$ python3 -q
>>> import numpy as np
>>> import numpy.linalg as la
>>> np.set_printoptions(precision=2, suppress=True, linewidth=160)
>>> F = np.loadtxt("m.csv", delimiter=",")
>>> print(F)
[[ 1.    0.    0.    0.    0.    0.    0.  ]
 [ 0.    1.    0.    0.    0.    0.    0.  ]
 [ 0.    0.    0.31  0.95  0.    0.    0.  ]
 [ 0.    0.   -0.95  0.31  0.    0.    0.  ]
 [ 0.    0.    0.    0.    1.    0.    0.  ]
 [ 0.    0.    0.    0.    0.    1.    0.  ]
 [ 0.    0.    0.    0.    0.    0.    1.  ]]
>>> np.flatnonzero(la.matrix_power((F != 0) + (F.T != 0) + np.eye(7), 7)[5])
array([5])
>>> (F != 0).astype(int)
array([[1, 0, 0, 0, 0, 0, 0],
       [0, 1, 0, 0, 0, 0, 0],
       [0, 0, 1, 1, 0, 0, 0],
       [0, 0, 1, 1, 0, 0, 0],
       [0, 0, 0, 0, 1, 0, 0],
       [0, 0, 0, 0, 0, 1, 0],
       [0, 0, 0, 0, 0, 0, 1]])
>>> round(float(la.det(F)), 2)
1.0
>>> np.round(la.norm(F, "nuc"), 2)
np.float64(7.0)
>>> round(la.norm(F[1], 1), 2), round(float(la.norm(F[1], np.inf)), 2)
(np.float64(1.0), 1.0)
>>> print(la.norm(F, axis=0))
[1. 1. 1. 1. 1. 1. 1.]
>>> print(la.norm(F, axis=1))
[1. 1. 1. 1. 1. 1. 1.]
>>> la.norm(F, axis=1).argmax()
np.int64(0)
>>> round(float(la.norm(F, 2)), 2)
1.0
>>> x0 = np.array([2, 1, 1, 2, 2, 2, 0])
>>> target = F @ x0
>>> beta, lr = np.zeros(7), 1 / la.norm(F, 2) ** 2
>>> for i in range(8):
...     beta -= lr * F.T @ (F @ beta - target)
...     if i % 2 == 0: print(i, round(la.norm(F @ beta - target), 2))
... 
0 0.0
2 0.0
4 0.0
6 0.0
>>> print(np.round(la.cond(F), 2))
1.0
>>> beta
array([2., 1., 1., 2., 2., 2., 0.])
